$ python -q
>>> import numpy as np
>>> np.set_printoptions(precision=3, suppress=True, linewidth=120, floatmode="fixed")
>>> rd = lambda a: np.round(a, 3) + 0
>>> A = np.load("data.npy")
>>> print(rd(A))
[[ 0.321 -0.107 -0.321  0.321]
 [-0.107  0.036  0.107 -0.107]
 [-0.321  0.107  0.321 -0.321]
 [ 0.321 -0.107 -0.321  0.321]]
>>> # symmetric, so the eigenvalues are real
>>> left, sigma, Vh = np.linalg.svd(A)
>>> evecs = Vh[:(sigma > 1e-8).sum()]
>>> rng = np.random.default_rng(5071)
>>> x = A[2] + 4 * A[3] + rng.integers(2) * np.eye(4)[2]
>>> print(rd(x))
[ 0.964 -0.321 -0.964  0.964]
>>> print(np.linalg.matrix_rank(np.vstack([A, x])))
1
>>> print(np.count_nonzero(A))
16
>>> print(np.unravel_index(np.abs(A).argmax(), A.shape))
(np.int64(0), np.int64(0))
>>> print(rd(A - A[0]))
[[ 0.000  0.000  0.000  0.000]
 [-0.429  0.143  0.429 -0.429]
 [-0.643  0.214  0.643 -0.643]
 [ 0.000  0.000  0.000  0.000]]
>>> print(rd(np.linalg.norm(A)))
1.0
>>> print(rd(A.sum(axis=1)))
[ 0.214 -0.071 -0.214  0.214]
>>> print(rd(np.linalg.svd(A, compute_uv=False)))
[1.000 0.000 0.000 0.000]
>>> F = np.array([[-4, -1, 4, -5, 1, -4],
...     [5, -2, 3, 4, 2, 0],
...     [-1, 5, 5, -3, -5, 3],
...     [-2, 2, -2, -5, 4, -2],
...     [1, 1, 4, -3, 2, 3],
...     [3, -3, 2, -2, 3, 1]])
>>> f = np.array([-2, 0, -1, 2, 1, 0])
>>> M2 = F + np.outer(f, np.eye(6)[4])
>>> print(M2)
[[-4.000 -1.000  4.000 -5.000 -1.000 -4.000]
 [ 5.000 -2.000  3.000  4.000  2.000  0.000]
 [-1.000  5.000  5.000 -3.000 -6.000  3.000]
 [-2.000  2.000 -2.000 -5.000  6.000 -2.000]
 [ 1.000  1.000  4.000 -3.000  3.000  3.000]
 [ 3.000 -3.000  2.000 -2.000  3.000  1.000]]
>>> print(rd(np.linalg.det(M2) / np.linalg.det(F)), rd(1 + np.linalg.solve(F, f)[4]))
1.465 1.465
>>> f = np.array([0, 0, 2])
>>> print(np.cross(F[4, :3], F[2, :3]))
[-15  -9   6]
>>> print(np.array([np.convolve(row, f, "same") for row in F]))
[[  0  -8  -2   8 -10   2]
 [  0  10  -4   6   8   4]
 [  0  -2  10  10  -6 -10]
 [  0  -4   4  -4 -10   8]
 [  0   2   2   8  -6   4]
 [  0   6  -6   4  -4   6]]
>>> mat = np.load("x.npy")
>>> print(mat)
[[-6.000  3.000  0.000  0.000  0.000  0.000  0.000  0.000  0.000]
 [ 3.000  7.000  3.000  0.000  0.000  0.000  0.000  0.000  0.000]
 [ 0.000  3.000 -8.000  3.000  0.000  0.000  0.000  0.000  0.000]
 [ 0.000  0.000  3.000  2.000  3.000  0.000  0.000  0.000  0.000]
 [ 0.000  0.000  0.000  3.000  0.000  3.000  0.000  0.000  0.000]
 [ 0.000  0.000  0.000  0.000  3.000 -8.000  3.000  0.000  0.000]
 [ 0.000  0.000  0.000  0.000  0.000  3.000  4.000  3.000  0.000]
 [ 0.000  0.000  0.000  0.000  0.000  0.000  3.000 -5.000  3.000]
 [ 0.000  0.000  0.000  0.000  0.000  0.000  0.000  3.000  4.000]]
>>> # symmetric, so the eigenvalues are real
>>> def softmax(z):
...     e = np.exp(z - z.max(axis=-1, keepdims=True))
...     return e / e.sum(axis=-1, keepdims=True)
... 
>>> print(rd(softmax(10 * mat[4])))
[0.000 0.000 0.000 0.500 0.000 0.500 0.000 0.000 0.000]
>>> print(softmax(mat).sum(axis=1))
[1.000 1.000 1.000 1.000 1.000 1.000 1.000 1.000 1.000]
>>> scores = mat @ mat.T / np.sqrt(9)
>>> print(rd(softmax(scores + np.triu(np.full(scores.shape, -np.inf), 1))))
[[1.000 0.000 0.000 0.000 0.000 0.000 0.000 0.000 0.000]
 [0.000 1.000 0.000 0.000 0.000 0.000 0.000 0.000 0.000]
 [0.000 0.000 1.000 0.000 0.000 0.000 0.000 0.000 0.000]
 [0.001 0.013 0.000 0.986 0.000 0.000 0.000 0.000 0.000]
 [0.002 0.002 0.046 0.017 0.932 0.000 0.000 0.000 0.000]
 [0.000 0.000 0.000 0.000 0.000 1.000 0.000 0.000 0.000]
 [0.000 0.000 0.000 0.000 0.000 0.000 1.000 0.000 0.000]
 [0.000 0.000 0.000 0.000 0.000 0.000 0.000 1.000 0.000]
 [0.000 0.000 0.000 0.000 0.000 0.000 0.005 0.000 0.994]]
>>> M2 = np.linalg.invert(mat)
Traceback (most recent call last):
  File "<python-input-34>", line 1, in <module>
    M2 = np.linalg.invert(mat)
         ^^^^^^^^^^^^^^^^
AttributeError: module 'numpy.linalg' has no attribute 'invert'
>>> M2 = np.linalg.inv(mat)
>>> print(np.allclose(M2, mat.T))
False
>>> print(rd(np.linalg.slogdet(mat)[0]))
-1.0
>>> M2 = mat + rng.integers(-2, 3, (9, 8)) @ rng.integers(-2, 3, (8, 9))
>>> print(M2)
[[ -6.000   2.000  -5.000   2.000 -13.000   5.000  -1.000   9.000  -5.000]
 [ -7.000  -4.000  -6.000  -5.000   6.000  -1.000  -1.000   4.000  -1.000]
 [  0.000   4.000 -15.000   6.000   3.000  -4.000   2.000   2.000   3.000]
 [  8.000   0.000 -14.000  11.000  -1.000  -1.000   2.000   9.000  -1.000]
 [ -9.000  -1.000  -2.000   7.000  -4.000  13.000  -6.000   3.000  -8.000]
 [ -7.000  11.000   4.000   0.000  -3.000  -3.000   2.000   2.000  10.000]
 [  3.000   9.000   4.000   7.000   1.000   5.000   2.000  -1.000  -2.000]
 [ 11.000   0.000   0.000   8.000  -7.000   1.000   2.000  -2.000  -5.000]
 [ -2.000  -8.000 -14.000   3.000  -4.000   1.000  -1.000  14.000   0.000]]
>>> print(M2 - mat)
[[  0.000  -1.000  -5.000   2.000 -13.000   5.000  -1.000   9.000  -5.000]
 [-10.000 -11.000  -9.000  -5.000   6.000  -1.000  -1.000   4.000  -1.000]
 [  0.000   1.000  -7.000   3.000   3.000  -4.000   2.000   2.000   3.000]
 [  8.000   0.000 -17.000   9.000  -4.000  -1.000   2.000   9.000  -1.000]
 [ -9.000  -1.000  -2.000   4.000  -4.000  10.000  -6.000   3.000  -8.000]
 [ -7.000  11.000   4.000   0.000  -6.000   5.000  -1.000   2.000  10.000]
 [  3.000   9.000   4.000   7.000   1.000   2.000  -2.000  -4.000  -2.000]
 [ 11.000   0.000   0.000   8.000  -7.000   1.000  -1.000   3.000  -8.000]
 [ -2.000  -8.000 -14.000   3.000  -4.000   1.000  -1.000  11.000  -4.000]]
>>> print(np.abs(M2 - mat).sum(axis=1))
[41.000 48.000 25.000 51.000 47.000 46.000 34.000 39.000 48.000]
>>> Q, evecs = np.linalg.qr(mat[:, :6])[0], np.linalg.qr(mat[:, 6:])[0]
>>> sigma = np.linalg.svd(Q.T @ evecs, compute_uv=False)
>>> print(rd(np.degrees(np.arccos(sigma.clip(0, 1)))))
[53.156 75.596 90.000]
>>> print(rd(np.linalg.norm(Q @ Q.T - evecs @ evecs.T, 2)))
1.0
>>> print(rd(sigma))
[0.600 0.249 0.000]
>>> idx = rng.permutation(9)
>>> print(idx)
[1 2 3 0 6 5 4 7 8]
>>> M2 = mat[idx][:, idx]
>>> print(M2)
[[ 7.000  3.000  0.000  3.000  0.000  0.000  0.000  0.000  0.000]
 [ 3.000 -8.000  3.000  0.000  0.000  0.000  0.000  0.000  0.000]
 [ 0.000  3.000  2.000  0.000  0.000  0.000  3.000  0.000  0.000]
 [ 3.000  0.000  0.000 -6.000  0.000  0.000  0.000  0.000  0.000]
 [ 0.000  0.000  0.000  0.000  4.000  3.000  0.000  3.000  0.000]
 [ 0.000  0.000  0.000  0.000  3.000 -8.000  3.000  0.000  0.000]
 [ 0.000  0.000  3.000  0.000  0.000  3.000  0.000  0.000  0.000]
 [ 0.000  0.000  0.000  0.000  3.000  0.000  0.000 -5.000  3.000]
 [ 0.000  0.000  0.000  0.000  0.000  0.000  0.000  3.000  4.000]]
>>> print(np.allclose(M2, mat))
False
>>> print(np.trace(M2))
-10.0
>>> W0 = np.load("out17.npy")
>>> print(W0)
[[5.000 1.000 1.000 1.000 1.000 1.000 1.000]
 [1.000 5.000 1.000 1.000 1.000 1.000 1.000]
 [1.000 1.000 5.000 1.000 1.000 1.000 1.000]
 [1.000 1.000 1.000 5.000 1.000 1.000 1.000]
 [1.000 1.000 1.000 1.000 5.000 1.000 1.000]
 [1.000 1.000 1.000 1.000 1.000 5.000 1.000]
 [1.000 1.000 1.000 1.000 1.000 1.000 5.000]]
>>> print(W0 @ np.ones(7))
[11.000 11.000 11.000 11.000 11.000 11.000 11.000]
>>> print(W0 @ (-1.0) ** np.arange(7))
[ 5.000 -3.000  5.000 -3.000  5.000 -3.000  5.000]
>>> ev, evecs = np.linalg.eigh(W0)
>>> x = np.array([4, 2, 0, 5, 1, -2, 3])
>>> print((np.sign(evecs[:, -1].round(6)) == np.sign(evecs[0, -1].round(6))).astype(int))
[1 1 1 1 1 1 1]
>>> print(x @ W0 @ x)
405.0
>>> print(rd(evecs * np.sqrt(ev) @ evecs.T))
[[2.188 0.188 0.188 0.188 0.188 0.188 0.188]
 [0.188 2.188 0.188 0.188 0.188 0.188 0.188]
 [0.188 0.188 2.188 0.188 0.188 0.188 0.188]
 [0.188 0.188 0.188 2.188 0.188 0.188 0.188]
 [0.188 0.188 0.188 0.188 2.188 0.188 0.188]
 [0.188 0.188 0.188 0.188 0.188 2.188 0.188]
 [0.188 0.188 0.188 0.188 0.188 0.188 2.188]]
>>> print(np.abs(W0).sum(axis=1).max(), np.abs(ev).max())
11.0 11.0
>>> print(rd(evecs * np.maximum(ev, 0) @ evecs.T))
[[5.000 1.000 1.000 1.000 1.000 1.000 1.000]
 [1.000 5.000 1.000 1.000 1.000 1.000 1.000]
 [1.000 1.000 5.000 1.000 1.000 1.000 1.000]
 [1.000 1.000 1.000 5.000 1.000 1.000 1.000]
 [1.000 1.000 1.000 1.000 5.000 1.000 1.000]
 [1.000 1.000 1.000 1.000 1.000 5.000 1.000]
 [1.000 1.000 1.000 1.000 1.000 1.000 5.000]]
>>> print(rd(evecs * np.abs(ev) @ evecs.T))
[[5.000 1.000 1.000 1.000 1.000 1.000 1.000]
 [1.000 5.000 1.000 1.000 1.000 1.000 1.000]
 [1.000 1.000 5.000 1.000 1.000 1.000 1.000]
 [1.000 1.000 1.000 5.000 1.000 1.000 1.000]
 [1.000 1.000 1.000 1.000 5.000 1.000 1.000]
 [1.000 1.000 1.000 1.000 1.000 5.000 1.000]
 [1.000 1.000 1.000 1.000 1.000 1.000 5.000]]
